$ python3 -q
>>> import numpy as np
>>> import numpy.linalg as la
>>> np.set_printoptions(precision=2, suppress=True, linewidth=160, legacy="1.25")
>>> def rd(a):
...     return np.round(a, 2) + 0
... 
>>> E = np.load("run7.npy")
>>> E
array([[ 0,  0,  3, -2],
       [ 0, -2,  0,  1],
       [ 0,  0,  1,  1],
       [ 0,  0,  0, -2]])
>>> la.cond(E) > 100
True
>>> rd(la.norm(E, 2) / la.norm(E))
0.8
>>> la.matrix_rank(E, rtol=0.1)
3
>>> X = np.load("test13.npy")
>>> X
array([[ 1.51, 10.54, -7.05],
       [-2.42,  8.06,  3.47],
       [ 4.54,  5.99,  0.55],
       [ 1.72,  6.85,  1.69],
       [-0.33,  7.15,  3.29],
       [ 3.46,  6.57,  0.37],
       [ 4.48,  6.18,  0.17],
       [-1.11,  6.38,  6.07],
       [ 3.72,  4.93,  4.05],
       [ 2.42,  9.26, -4.96],
       [ 6.97,  4.52,  1.35],
       [ 1.67,  6.58,  2.41],
       [ 2.49,  8.2 , -2.49],
       [ 3.23,  6.73,  0.24],
       [ 7.62,  2.38,  5.79],
       [ 4.71,  6.14, -0.02],
       [ 2.54,  6.26,  2.19],
       [ 3.71,  4.33,  5.53],
       [-2.01,  6.18,  7.59],
       [ 3.14,  7.67, -1.91],
       [-4.69,  9.96,  1.46],
       [ 0.8 , 11.57, -8.73],
       [ 1.35,  5.81,  4.62],
       [ 4.37,  6.92, -1.51],
       [ 4.18,  4.59,  4.36],
       [ 9.57,  1.91,  4.72],
       [ 1.07, 10.89, -7.38]])
>>> other = np.c_[X[:, :1] @ np.array([[2]]), np.array([-3, -2, 2, -1, 0, 1, 1, -1, 1, 1, 0, -3, -2, -1, 3, 3, 3, 2, -2, 1, -2, 0, -1, -1, 0, 1, 3])]
>>> other
array([[ 3.02, -3.  ],
       [-4.84, -2.  ],
       [ 9.08,  2.  ],
       [ 3.44, -1.  ],
       [-0.66,  0.  ],
       [ 6.92,  1.  ],
       [ 8.96,  1.  ],
       [-2.22, -1.  ],
       [ 7.44,  1.  ],
       [ 4.84,  1.  ],
       [13.94,  0.  ],
       [ 3.34, -3.  ],
       [ 4.98, -2.  ],
       [ 6.46, -1.  ],
       [15.24,  3.  ],
       [ 9.42,  3.  ],
       [ 5.08,  3.  ],
       [ 7.42,  2.  ],
       [-4.02, -2.  ],
       [ 6.28,  1.  ],
       [-9.38, -2.  ],
       [ 1.6 ,  0.  ],
       [ 2.7 , -1.  ],
       [ 8.74, -1.  ],
       [ 8.36,  0.  ],
       [19.14,  1.  ],
       [ 2.14,  3.  ]])
>>> la.matrix_rank(np.c_[X, other])
4
>>> rd(la.lstsq(X, other[:, 0])[0])
array([2., 0., 0.])
>>> la.matrix_rank(other)
2
>>> labels = X[:, 1] > np.median(X[:, 1])
>>> u = X[labels].mean(axis=0) - X[~labels].mean(axis=0)
>>> rd((((X - X.mean(axis=0)) @ u > 0) == labels).mean())
0.89
>>> G = np.cov(X, rowvar=False)
>>> np.argwhere(np.triu(np.abs(np.corrcoef(X.T)) > 0.8, 1))
array([], shape=(0, 2), dtype=int64)
>>> rd(np.corrcoef(X.T))
array([[ 1.  , -0.66,  0.05],
       [-0.66,  1.  , -0.78],
       [ 0.05, -0.78,  1.  ]])
>>> rd(np.polyfit(X[:, 0], X[:, 2], 1))
array([0.06, 0.79])
>>> print(np.median(X, axis=0))
[2.54 6.57 1.46]
>>> print(G.shape)
(3, 3)
>>> rd(np.corrcoef(X[:, 0], X[:, 2])[0, 1])
0.05
>>> rd(X.std(axis=0))
array([3.02, 2.28, 4.18])
>>> mat = np.load("m.npy")
>>> mat
array([[ 3, -2, -3],
       [-2, -1,  1],
       [ 2,  2,  3],
       [ 3,  2, -3]])
>>> la.norm(mat, axis=1).argmax()
0
>>> rd(la.norm(mat, 1)), rd(la.norm(mat, np.inf))
(10.0, 8.0)
>>> print(rd(la.norm(mat, axis=0)))
[5.1  3.61 5.29]
>>> O, R = la.qr(mat)
>>> rd(O)
array([[-0.59, -0.79, -0.14],
       [ 0.39, -0.16, -0.08],
       [-0.39,  0.45, -0.78],
       [-0.59,  0.38,  0.6 ]])
>>> np.allclose(R.T @ R, mat.T @ mat)
True
>>> rd(O @ R)
array([[ 3., -2., -3.],
       [-2., -1.,  1.],
       [ 2.,  2.,  3.],
       [ 3.,  2., -3.]])
>>> W0 = np.load("out18.npy")
>>> W0
array([[ 0,  0,  0,  0],
       [ 0, -1,  0, -2],
       [ 0,  0,  0,  0]])
>>> rk = la.matrix_rank(W0)
>>> print(rk)
1
>>> N = la.svd(W0)[2][rk:].T
>>> [int(la.matrix_rank(np.delete(W0, i, axis=0))) for i in range(3)]
[1, 0, 1]
>>> print(N.shape)
(4, 3)
>>> la.matrix_rank(W0.T @ W0), la.matrix_rank(W0 @ W0.T)
(1, 1)
>>> other = np.array([[0, 3], [1, 2], [-1, 2], [-1, 2]])
>>> print(la.matrix_rank(W0 @ other))
1
>>> np.einsum("ij,ij->i", W0, W0)
array([0, 5, 0])
>>> print(np.einsum("ik,kj->ij", W0, other))
[[ 0  0]
 [ 1 -6]
 [ 0  0]]
>>> other.T @ W0.T
array([[ 0,  1,  0],
       [ 0, -6,  0]])
>>> np.einsum("ij->j", W0)
array([ 0, -1,  0, -2])
>>> feats = np.array([[1.0, 2.0, 2.0, 5.0],
...     [2.0, 1.0, 3.0, 0.0],
...     [0.0, 0.0, -1.0, -3.0],
...     [0.0, 0.0, 3.0, -2.0]])
>>> u = np.array([-7, -6, 8, 3])
>>> other = feats + np.outer(u, np.eye(4)[3])
>>> rd(la.det(other) / la.det(feats)), rd(1 + la.solve(feats, u)[3])
(-1.45, -1.45)
>>> la.matrix_rank(other - feats)
1
>>> print(other)
[[ 1.  2.  2. -2.]
 [ 2.  1.  3. -6.]
 [ 0.  0. -1.  5.]
 [ 0.  0.  3.  1.]]
>>> hat = np.triu(np.array([[-5, -5, 2, -3], [3, -1, 3, 0], [-5, 0, -4, 2], [-3, -5, -4, -3]]), 1) + np.eye(4)
>>> other = hat @ feats @ la.inv(hat)
>>> print(np.trace(other), np.trace(feats))
-1.0 -1.0
>>> print(hat @ feats - feats @ hat)
[[-10.   0. -34.  -1.]
 [  0.  10. -10.  -9.]
 [  0.   0.   6.  -2.]
 [  0.   0.   0.  -6.]]
>>> print(other)
[[  -9.  -48.  138. -298.]
 [   2.   11.  -37.   71.]
 [   0.    0.    5.  -17.]
 [   0.    0.    3.   -8.]]
>>> (E + E.T) / 2
array([[ 0. ,  0. ,  1.5, -1. ],
       [ 0. , -2. ,  0. ,  0.5],
       [ 1.5,  0. ,  1. ,  0.5],
       [-1. ,  0.5,  0.5, -2. ]])
>>> rd(np.abs(la.eigvals(E)).max())
2.0
>>> rd(la.det(E))
0.0
>>> np.allclose(E @ E.T, E.T @ E)
False
>>> np.trace(E)
-3
>>> np.allclose(E, E.T)
False
>>> E @ E
array([[ 0,  0,  3,  7],
       [ 0,  4,  0, -4],
       [ 0,  0,  1, -1],
       [ 0,  0,  0,  4]])
>>> rng = np.random.default_rng(9060)
>>> t = rng.uniform(0, 2 * np.pi, 18)
>>> O, _ = la.qr(np.array([[-0.2, 0.1], [0.2, 0.6], [-1.2, -1.5]]))
>>> F = 3 * np.c_[np.cos(t), np.sin(t)] @ O.T
>>> print(rd(F))
[[-1.48 -0.63 -2.53]
 [-1.61 -2.09  1.44]
 [-2.07 -1.58 -1.49]
 [-0.99 -0.05 -2.83]
 [ 1.06  0.12  2.8 ]
 [-2.13 -1.73 -1.22]
 [-0.56  0.42 -2.92]
 [-1.77 -1.04 -2.19]
 [-2.17 -1.92 -0.77]
 [ 0.1  -0.86  2.87]
 [-2.17 -2.04 -0.37]
 [-2.02 -1.46 -1.68]
 [ 2.14  2.09  0.15]
 [ 1.6   2.09 -1.44]
 [ 1.21  0.3   2.73]
 [ 1.89  2.17 -0.84]
 [-1.78 -2.15  1.11]
 [-2.17 -2.02 -0.45]]
>>> np.abs(W0).max()
2
>>> print(np.count_nonzero(W0))
2
>>> la.matrix_rank(W0)
1
>>> rk = la.matrix_rank(F)
>>> rk
2
>>> N = la.svd(F)[2][rk:].T
>>> rd(N @ N.T)
array([[ 0.47, -0.47, -0.16],
       [-0.47,  0.47,  0.16],
       [-0.16,  0.16,  0.05]])
>>> rd(F @ N)
array([[0.],
       [0.],
       [0.],
       [0.],
       [0.],
       [0.],
       [0.],
       [0.],
       [0.],
       [0.],
       [0.],
       [0.],
       [0.],
       [0.],
       [0.],
       [0.],
       [0.],
       [0.]])
>>> [int(la.matrix_rank(F[:, :j + 1])) for j in range(3)]
[1, 2, 2]
>>> [int(la.matrix_rank(F[:i])) for i in range(1, len(F) + 1)]
[1, 2, 2, 2, 2, 2, 2, 2, 2, 2, 2, 2, 2, 2, 2, 2, 2, 2]
>>> N.shape
(3, 1)
>>> np.allclose(F @ N, 0)
True
>>> rd(N[:, 0] / N[np.abs(N[:, 0]).round(6).argmax(), 0])
array([ 1.  , -1.  , -0.33])
>>> m1 = np.array([[3, 3, -7], [3, -2, 3], [9, 4, -11]])
>>> m1
array([[  3,   3,  -7],
       [  3,  -2,   3],
       [  9,   4, -11]])
>>> U, sv, Vt = la.svd(m1)
>>> np.argmax(sv[:-1] / (sv[1:] + 1e-6)) + 1
2
>>> rd(sv)
array([16.81,  4.94,  0.  ])
>>> other = U[:, :2] @ np.diag(sv[:2]) @ Vt[:2]
>>> rd(la.norm(m1 - other) / la.norm(m1))
0.0
>>> la.matrix_rank(m1, rtol=0.05)
2
>>> U, sv, Vt = la.svd(m1)
>>> evecs = Vt[:(sv > 1e-8).sum()]
>>> x0 = m1[0] + 3 * m1[2] + rng.integers(2) * np.eye(3)[0]
>>> print(x0)
[ 30.  15. -40.]
>>> print(rd(np.diag(evecs.T @ evecs)))
[0.98 0.22 0.8 ]
>>> print(rd(la.norm(x0 - evecs.T @ evecs @ x0)))
0.0
>>> np.allclose(evecs.T @ evecs @ x0, x0)
True
>>> rd(evecs.T @ evecs)
array([[ 0.98, -0.13, -0.07],
       [-0.13,  0.22, -0.39],
       [-0.07, -0.39,  0.8 ]])
>>> print(la.matrix_rank(np.vstack([m1, x0])))
2
>>> print((m1 + m1.T) / 2)
[[  3.    3.    1. ]
 [  3.   -2.    3.5]
 [  1.    3.5 -11. ]]
>>> np.trace(m1)
-10
>>> np.allclose(m1, m1.T)
False
>>> labels = rng.permutation(3)
>>> labels
array([2, 0, 1])
>>> other = m1[labels][:, labels]
>>> rd(np.sort(np.abs(la.eigvals(other))))
array([0., 5., 5.])
>>> print(np.trace(other))
-10
>>> data = np.array([[0, 0, 1, 1, 0],
...     [0, 0, 1, 1, 0],
...     [1, 1, 0, 0, 0],
...     [1, 1, 0, 0, 0],
...     [0, 0, 0, 0, 0]])
>>> data
array([[0, 0, 1, 1, 0],
       [0, 0, 1, 1, 0],
       [1, 1, 0, 0, 0],
       [1, 1, 0, 0, 0],
       [0, 0, 0, 0, 0]])
>>> x0 = np.array([0, 0, 3, -1, 2])
>>> print(data @ x0)
[2 2 0 0 0]
>>> np.einsum("ij,j->i", data, x0)
array([2, 2, 0, 0, 0])
>>> data * x0
array([[ 0,  0,  3, -1,  0],
       [ 0,  0,  3, -1,  0],
       [ 0,  0,  0,  0,  0],
       [ 0,  0,  0,  0,  0],
       [ 0,  0,  0,  0,  0]])
>>> np.sign((data @ x0).round(6))
array([1, 1, 0, 0, 0])
>>> data @ np.eye(5)[0]
array([0., 0., 1., 1., 0.])
>>> np.argwhere(np.triu(data))
array([[0, 2],
       [0, 3],
       [1, 2],
       [1, 3]])
>>> np.trace(data @ data @ data) // 6
0
>>> Lm = np.diag(data.sum(axis=1)) - data
>>> la.matrix_rank(Lm)
3
>>> print(Lm @ np.ones(5))
[0. 0. 0. 0. 0.]
>>> (la.eigvalsh(Lm) < 1e-8).sum()
2
>>> rd(la.eigvalsh(Lm))
array([0., 0., 2., 2., 4.])
>>> labels = rng.permutation(5)
>>> print(labels)
[3 2 0 4 1]
>>> other = data[labels][:, labels]
>>> rd(la.det(other)), rd(la.det(data[labels]))
(0.0, 0.0)
>>> rd(np.sort(np.abs(la.eigvals(other))))
array([0., 0., 0., 2., 2.])
>>> print(other)
[[0 0 1 0 1]
 [0 0 1 0 1]
 [1 1 0 0 0]
 [0 0 0 0 0]
 [1 1 0 0 0]]
>>> U, sv, Vt = la.svd(data)
>>> evecs = Vt[:(sv > 1e-8).sum()]
>>> x0 = data[3] + -1 * data[4] + rng.integers(2) * np.eye(5)[3]
>>> print(x0)
[1. 1. 0. 0. 0.]
>>> la.matrix_rank(np.vstack([data, x0]))
2
>>> rd(np.diag(evecs.T @ evecs))
array([0.5, 0.5, 0.5, 0.5, 0. ])
>>> print(np.allclose(data[:-1].T @ la.lstsq(data[:-1].T, data[-1])[0], data[-1]))
True
